% ipython --no-banner

In [1]: import numpy as np

In [2]: from numpy import linalg as LA

In [3]: np.set_printoptions(suppress=True, linewidth=160)

In [4]: W0 = np.load("run11.npy")

In [5]: print(W0)
[[-35.034  44.116  45.025 -34.979   9.948]
 [-35.384  44.606  46.745 -36.331   9.523]
 [-34.895  45.061  44.015 -35.134   9.979]
 [-34.576  45.512  43.782 -35.183  10.835]
 [-34.42   44.555  45.968 -33.833   9.486]
 [-33.084  44.871  45.159 -35.477  11.024]
 [-35.166  44.955  45.214 -35.027   9.286]
 [-35.464  44.791  43.89  -34.031  10.87 ]
 [-34.439  45.199  44.299 -35.806  10.46 ]
 [-33.169  44.616  47.065 -34.561  10.478]
 [-34.112  44.549  45.441 -34.896   8.673]
 [-33.192  44.813  45.471 -34.547  11.006]
 [-34.453  42.929  45.536 -35.175  10.433]
 [-33.45   43.368  44.392 -33.886   8.673]
 [-34.851  45.171  43.952 -33.937  10.032]
 [-35.13   44.804  46.435 -34.363   9.352]
 [-34.252  44.153  43.979 -33.991  10.701]
 [-36.026  45.018  44.687 -36.507  11.516]
 [-34.628  43.561  47.779 -35.463  10.051]]

In [6]: O, r_ = LA.qr(W0)

In [7]: np.round(O @ r_, 3)
Out[7]: 
array([[-35.034,  44.116,  45.025, -34.979,   9.948],
       [-35.384,  44.606,  46.745, -36.331,   9.523],
       [-34.895,  45.061,  44.015, -35.134,   9.979],
       [-34.576,  45.512,  43.782, -35.183,  10.835],
       [-34.42 ,  44.555,  45.968, -33.833,   9.486],
       [-33.084,  44.871,  45.159, -35.477,  11.024],
       [-35.166,  44.955,  45.214, -35.027,   9.286],
       [-35.464,  44.791,  43.89 , -34.031,  10.87 ],
       [-34.439,  45.199,  44.299, -35.806,  10.46 ],
       [-33.169,  44.616,  47.065, -34.561,  10.478],
       [-34.112,  44.549,  45.441, -34.896,   8.673],
       [-33.192,  44.813,  45.471, -34.547,  11.006],
       [-34.453,  42.929,  45.536, -35.175,  10.433],
       [-33.45 ,  43.368,  44.392, -33.886,   8.673],
       [-34.851,  45.171,  43.952, -33.937,  10.032],
       [-35.13 ,  44.804,  46.435, -34.363,   9.352],
       [-34.252,  44.153,  43.979, -33.991,  10.701],
       [-36.026,  45.018,  44.687, -36.507,  11.516],
       [-34.628,  43.561,  47.779, -35.463,  10.051]])

In [8]: print(np.round(np.abs(np.diag(r_)), 3))
[150.474   4.816   6.381   3.031   3.001]

In [9]: f = np.array([3, 1, 5])

In [10]: np.round(np.polyval(f, W0[1]), 3)
Out[10]: array([3725.698, 6018.692, 6607.03 , 3928.494,  286.586])

In [11]: np.round(np.cross(W0[1, :3], W0[8, :3]), 3)
Out[11]: array([-136.826,  -42.375,  -63.135])

In [12]: np.round(np.convolve(W0[1], f), 3)
Out[12]: array([-106.152,   98.434,    7.921,  160.782,  225.963, -172.132,   47.615])

In [13]: Ac = (W0 - W0.mean(axis=0)) / W0.std(axis=0)

In [14]: Ac.std(axis=0)
Out[14]: array([1., 1., 1., 1., 1.])

In [15]: np.argwhere(np.abs(Ac) > 2)
Out[15]: 
array([[12,  1],
       [17,  3],
       [18,  2]])

In [16]: beta = LA.lstsq(np.delete(Ac, 4, axis=1), Ac[:, 4])[0]

In [17]: np.abs(beta).argmax()
Out[17]: np.int64(3)

In [18]: beta.round(3)
Out[18]: array([ 0.185,  0.156, -0.297, -0.386])

In [19]: O, evecs = LA.qr(W0[:, :2])[0], LA.qr(W0[:, 2:])[0]

In [20]: sigma = LA.svd(O.T @ evecs, compute_uv=False)

In [21]: np.round(LA.norm(O @ O.T - evecs @ evecs.T, 2), 3)
Out[21]: np.float64(1.0)

In [22]: sigma.round(3)
Out[22]: array([1.   , 0.277])

In [23]: np.round(np.degrees(np.arccos(sigma.clip(0, 1))), 3)
Out[23]: array([ 1.22 , 73.904])
